In [1]: import numpy as np

In [2]: np.set_printoptions(precision=3, suppress=True, linewidth=200, sign=" ")

In [3]: M2 = np.array([[2, 1, 3, 3], [3, 3, -2, 1], [-2, 0, 1, 3], [-2, 3, 1, -1]])

In [4]: feats = M2 + M2.T

In [5]: print(feats)
[[ 4  4  1  1]
 [ 4  6 -2  4]
 [ 1 -2  2  4]
 [ 1  4  4 -2]]

In [6]: w, vecs = np.linalg.eig(feats)

In [7]: print(np.sort(np.linalg.eigvals(feats @ feats)))
[   1.806   21.003   38.896  106.295]

In [8]: print(round(float(np.prod(w)), 3))
-396.0

In [9]: print(np.sort(np.linalg.eigvals(feats.T)))
[-6.237  1.344  4.583 10.31 ]

In [10]: print(np.round(feats @ vecs[:, 0] - w[0] * vecs[:, 0], 3) + 0)
[ 0.  0.  0.  0.]

In [11]: M2 = feats / np.sqrt((feats ** 2).mean(axis=1, keepdims=True))

In [12]: print(M2[0])
[ 1.372  1.372  0.343  0.343]

In [13]: print(feats - feats.mean(axis=1, keepdims=True))
[[ 1.5   1.5  -1.5  -1.5 ]
 [ 1.    3.   -5.    1.  ]
 [-0.25 -3.25  0.75  2.75]
 [-0.75  2.25  2.25 -3.75]]

In [14]: print(np.linalg.matrix_rank(M2) == np.linalg.matrix_rank(feats))
True

In [15]: hat = np.triu(np.array([[0, 5, 0, 2], [0, 5, 2, 4], [3, 0, 5, 0], [5, 2, 5, 5]]), 1) + np.eye(4)

In [16]: M2 = hat @ feats @ np.linalg.inv(hat)

In [17]: print(np.linalg.matrix_rank(M2))
4

In [18]: print(hat @ feats - feats @ hat)
[[ 22.  18. -10.  -8.]
 [  6.  -8.   8. -32.]
 [  0.  -5.   4.   6.]
 [  0.  -5.  -8. -18.]]

In [19]: M2 = feats ** -1
ValueError: Integers to negative integer powers are not allowed.


In [20]: M2 = np.linalg.invert(feats)
AttributeError: module 'numpy.linalg' has no attribute 'invert'


In [21]: M2 = np.linalg.inv(feats)

In [22]: print(np.linalg.inv(M2))
[[ 4.  4.  1.  1.]
 [ 4.  6. -2.  4.]
 [ 1. -2.  2.  4.]
 [ 1.  4.  4. -2.]]

In [23]: print(np.round(feats @ M2, 3) + 0)
[[ 1.  0.  0.  0.]
 [ 0.  1.  0.  0.]
 [ 0.  0.  1.  0.]
 [ 0.  0.  0.  1.]]

In [24]: print((np.abs(M2) > 1e-9).astype(int))
[[ 1  1  1  1]
 [ 1  1  1  1]
 [ 1  1  1  1]
 [ 1  1  1  1]]

In [25]: print(np.kron(np.eye(2, dtype=int), feats))
[[ 4  4  1  1  0  0  0  0]
 [ 4  6 -2  4  0  0  0  0]
 [ 1 -2  2  4  0  0  0  0]
 [ 1  4  4 -2  0  0  0  0]
 [ 0  0  0  0  4  4  1  1]
 [ 0  0  0  0  4  6 -2  4]
 [ 0  0  0  0  1 -2  2  4]
 [ 0  0  0  0  1  4  4 -2]]

In [26]: print(np.einsum("ij,ji->", feats, feats))
168

In [27]: print(np.poly(feats))
[   1.  -10.  -34.  356. -396.]

In [28]: print(np.round(np.linalg.det(2 * feats), 3), round(np.linalg.det(feats), 3))
-6336.0 -396.0

In [29]: J = np.load("block15.npy")

In [30]: print(J)
[[ 0.493  1.     0.89  -0.808]
 [-0.68  -0.578  0.119 -0.159]
 [-0.438 -0.578 -0.793  0.31 ]
 [-0.3   -0.941 -0.843  0.544]
 [ 0.604  0.887  0.188 -0.11 ]
 [-0.876 -0.872 -0.89   0.282]
 [-0.03  -0.89  -0.686  0.47 ]
 [-0.188 -0.941 -0.926  0.647]
 [ 0.291  0.957 -0.804  0.09 ]
 [ 0.08  -0.245  0.782 -0.254]
 [ 0.67   0.983  0.711 -0.438]
 [ 0.47  -0.988  0.245  0.485]
 [-0.797 -0.997 -0.914  0.635]
 [-0.397 -0.53  -0.691  0.245]
 [-0.716 -0.905 -0.523  0.188]
 [-0.422 -0.8   -0.345  0.178]
 [ 0.565 -0.782 -0.405  0.47 ]
 [ 0.04   0.572  0.264 -0.188]
 [ 0.291  0.345 -0.537  0.207]
 [-0.834  0.235  0.414 -0.485]
 [-0.834  0.948  0.53  -0.696]
 [ 0.711  0.47   0.438  0.02 ]
 [ 0.446  0.854  0.129 -0.129]
 [ 0.843  0.879  0.731 -0.178]
 [ 0.749  0.991  0.933 -0.623]
 [-0.68   0.701 -0.782 -0.07 ]
 [-0.883 -0.804  0.485 -0.354]
 [ 0.149 -0.831  0.388  0.129]
 [ 0.149  0.945  0.686 -0.493]
 [-0.641 -0.03  -0.354 -0.1  ]
 [ 0.859 -0.523 -0.446  0.558]
 [-0.914  0.983 -0.446 -0.623]
 [ 0.744  0.572  0.774 -0.159]
 [ 0.01   0.992  0.129 -0.485]
 [ 0.954  0.658 -0.837  0.653]
 [-0.537  0.974 -0.766 -0.245]]

In [31]: print(np.linalg.svd(J, compute_uv=False))
[ 5.795  3.534  3.177  0.529]

In [32]: print(np.unravel_index(np.abs(J).argmax(), J.shape))
(np.int64(0), np.int64(1))

In [33]: print(J.shape)
(36, 4)

In [34]: J[:, 4]
IndexError: index 4 is out of bounds for axis 1 with size 4


In [35]: np.linalg.rank(J)
AttributeError: module 'numpy.linalg' has no attribute 'rank'


In [36]: np.zeros(36, 4)
TypeError: Cannot interpret '4' as a data type


In [37]: idx = J[:, 3] > np.median(J[:, 3])

In [38]: u = J[idx].mean(axis=0) - J[~idx].mean(axis=0)

In [39]: print(np.argsort(-np.abs(u).round(6), kind="stable"))
[ 1  2  3  0]

In [40]: print(((J - J.mean(axis=0)) @ u > 0).astype(int))
[ 0  1  1  1  0  1  1  1  0  0  0  1  1  1  1  1  1  0  1  0  0  0  0  0  0  0  1  1  0  1  1  0  0  0  1  0]

In [41]: Z = J[[2, 33]].astype(float)

In [42]: for _ in range(3):
    ...:     idx = np.linalg.norm(J[:, None] - Z, axis=-1).argmin(axis=1)
    ...:     Z = np.array([J[idx == j].mean(axis=0) for j in range(2)])
    ...: 

In [43]: print(idx)
[ 1  0  0  0  1  0  0  0  1  1  1  0  0  0  0  0  0  1  1  1  1  1  1  1  1  1  0  0  1  0  0  1  1  1  1  1]

In [44]: print(Z)
[[-0.27  -0.749 -0.411  0.283]
 [ 0.164  0.735  0.171 -0.251]]

In [45]: print(np.abs(Z[1] - Z[0]).argmax())
1

In [46]: rng = np.random.default_rng(34640)

In [47]: M2 = Z + rng.integers(-2, 3, (2, 1)) @ rng.integers(-2, 3, (1, 4))

In [48]: print(M2)
[[-0.27   1.251  1.589  2.283]
 [ 0.164 -1.265 -1.829 -2.251]]

In [49]: print(np.linalg.matrix_rank(M2 - Z, tol=1e-8))
1

In [50]: print(M2 - Z)
[[ 0.  2.  2.  2.]
 [ 0. -2. -2. -2.]]

In [51]: X = np.array([[-1, 1, 2, 2, -2, -2, 1],
    ...:     [2, 1, -2, -2, 2, 2, 0],
    ...:     [2, 2, -2, 0, -1, -1, -1],
    ...:     [0, -2, 1, 1, 1, 0, 2],
    ...:     [2, -1, 1, 0, -2, 2, 0]])

In [52]: X[4] = X[0]

In [53]: print(X)
[[-1  1  2  2 -2 -2  1]
 [ 2  1 -2 -2  2  2  0]
 [ 2  2 -2  0 -1 -1 -1]
 [ 0 -2  1  1  1  0  2]
 [-1  1  2  2 -2 -2  1]]

In [54]: print(np.round(X @ np.linalg.pinv(X) @ X, 3) + 0)
[[-1.  1.  2.  2. -2. -2.  1.]
 [ 2.  1. -2. -2.  2.  2.  0.]
 [ 2.  2. -2.  0. -1. -1. -1.]
 [ 0. -2.  1.  1.  1.  0.  2.]
 [-1.  1.  2.  2. -2. -2.  1.]]

In [55]: np.linalg.inv(X)
LinAlgError: Last 2 dimensions of the array must be square


In [56]: print(np.allclose(X[:-1].T @ np.linalg.lstsq(X[:-1].T, X[-1])[0], X[-1]))
True

In [57]: U, sigma, Vt = np.linalg.svd(X)

In [58]: vecs = Vt[:(sigma > 1e-8).sum()]

In [59]: vec = X[4] + -2 * X[2] + rng.integers(2) * np.eye(7)[0]

In [60]: print(vec)
[-4. -3.  6.  2.  0.  0.  3.]

In [61]: print(np.diag(vecs.T @ vecs))
[ 0.613  0.926  0.532  0.379  0.413  0.438  0.699]

In [62]: print(np.round(np.linalg.norm(vec - vecs.T @ vecs @ vec), 3))
0.622

In [63]: print(np.argsort(-np.linalg.norm(X, axis=0).round(6), kind="stable")[:3])
[ 2  4  3]

In [64]: print(np.linalg.matrix_rank(X, rtol=0.1))
4

In [65]: print(round(float(np.linalg.norm(X, 2) / np.linalg.norm(X)), 3))
0.814

In [66]: data = np.load("layer15.npy")

In [67]: print(data)
[[ 0.208  0.083  0.333  0.25   0.125]
 [ 0.312  0.188  0.     0.125  0.375]
 [ 0.32   0.2    0.16   0.16   0.16 ]
 [ 0.32   0.04   0.12   0.32   0.2  ]
 [ 0.107  0.179  0.214  0.321  0.179]]

In [68]: u = np.array([2, 1, 0, 1, 3])

In [69]: M2 = data + np.outer(u, np.eye(5)[4])

In [70]: print(np.linalg.matrix_rank(M2 - data))
1

In [71]: print(np.linalg.matrix_rank(np.linalg.inv(M2) - np.linalg.inv(data), tol=1e-8))
1

In [72]: u = np.array([4, -2, 5, -5])

In [73]: M2 = feats + np.outer(u, np.eye(4)[3])

In [74]: print(np.round(np.linalg.det(M2) / np.linalg.det(feats), 3), round(float(1 + np.linalg.solve(feats, u)[3]), 3))
0.333 0.333

In [75]: print(np.sort(np.abs(np.linalg.eigvals(data)))[::-1])
[ 1.     0.182  0.182  0.16   0.16 ]

In [76]: p = np.eye(5)[0]

In [77]: for _ in range(5):
    ...:     p = p @ data
    ...:     print(p.round(3))
    ...: 
[ 0.208  0.083  0.333  0.25   0.125]
[ 0.27   0.132  0.18   0.236  0.183]
[ 0.25   0.125  0.186  0.247  0.192]
[ 0.25   0.126  0.184  0.249  0.192]
[ 0.25   0.125  0.184  0.249  0.192]

In [78]: W0 = np.load("w.npy")

In [79]: print(W0)
[[ 1.  1.  5.  5.  0. -9.  5.  3.]
 [ 0. -1. -8.  7.  1.  3.  5. -2.]
 [ 0.  0.  2.  0.  2.  1.  2.  2.]
 [ 0.  0.  1.  3.  1. -3. -1.  3.]
 [ 0.  0.  3. -1.  1.  2.  2. -2.]
 [ 0.  0.  3.  3. -1.  3.  1.  3.]
 [ 0.  0.  2.  0.  0.  1. -2. -3.]
 [ 0.  0.  2.  2. -2.  0. -2.  3.]]

In [80]: print(np.argsort(-np.linalg.norm(W0, axis=0).round(6), kind="stable")[:3])
[ 2  5  3]

In [81]: print([round(float(x), 3) for x in np.linalg.svd(W0, compute_uv=False)[:3]])
[14.17, 12.39, 7.208]

In [82]: print(np.abs(np.linalg.svd(W0)[2][-1]))
[ 0.875  0.481  0.006  0.039  0.017  0.014  0.034  0.025]

In [83]: M2 = W0 + rng.integers(-2, 3, (8, 6)) @ rng.integers(-2, 3, (6, 8))

In [84]: print(M2)
[[ -5.   0.   4.   7.   1. -13.   2.   2.]
 [ -6.  -2.  -6.   6.  -3.   4.   4. -13.]
 [ -4.  -3.   7.   3.   5.   5.  -1.  -2.]
 [ -8.   0.   6.   5.   1.  -6.  -1.   1.]
 [ -5.  -3.  -1.  -1.   2.  -1.   1.  -3.]
 [ -5.   0.   0.   3.  -2.  -2.  -1.   3.]
 [ -9.  -4.   9.   5.   5.   0.   0.  -7.]
 [ -6.   0.  -1.   0.  -5.  -5.  -2.   2.]]

In [85]: print(np.linalg.matrix_rank(M2 - W0, tol=1e-8))
6

In [86]: print(M2 - W0)
[[ -6.  -1.  -1.   2.   1.  -4.  -3.  -1.]
 [ -6.  -1.   2.  -1.  -4.   1.  -1. -11.]
 [ -4.  -3.   5.   3.   3.   4.  -3.  -4.]
 [ -8.   0.   5.   2.   0.  -3.   0.  -2.]
 [ -5.  -3.  -4.   0.   1.  -3.  -1.  -1.]
 [ -5.   0.  -3.   0.  -1.  -5.  -2.   0.]
 [ -9.  -4.   7.   5.   5.  -1.   2.  -4.]
 [ -6.   0.  -3.  -2.  -3.  -5.   0.  -1.]]

In [87]: u = np.array([-3, -9])

In [88]: print(np.correlate(M2[5], M2[6], "full"))
[ 35.   0.   0. -46. -11. -31.  42.  29.   7. -45. -27.  32.  49.  -3. -27.]

In [89]: print(np.cross(M2[5, :3], M2[6, :3]))
[  0.  45.  20.]

In [90]: print(np.array([np.convolve(row, u, "same") for row in M2]))
[[ 15.  45. -12. -57. -66.  30. 111. -24.]
 [ 18.  60.  36.  36. -45.  15. -48.   3.]
 [ 12.  45.   6. -72. -42. -60. -42.  15.]
 [ 24.  72. -18. -69. -48.   9.  57.   6.]
 [ 15.  54.  30.  12.   3. -15.   6.   0.]
 [ 15.  45.   0.  -9. -21.  24.  21.   0.]
 [ 27.  93.   9. -96. -60. -45.   0.  21.]
 [ 18.  54.   3.   9.  15.  60.  51.  12.]]

In [91]: U, sigma, Vt = np.linalg.svd(W0)

In [92]: print(np.argmax(sigma[:-1] / (sigma[1:] + 1e-6)) + 1)
6

In [93]: M2 = U[:, :6] @ np.diag(sigma[:6]) @ Vt[:6]

In [94]: print(round(np.abs(W0 - M2).max(), 3))
0.095

In [95]: print(round(np.linalg.norm(W0 - M2, 2), 3), np.round(sigma[6], 3))
0.179 0.179

In [96]: print(np.linalg.matrix_rank(W0, rtol=0.05))
6
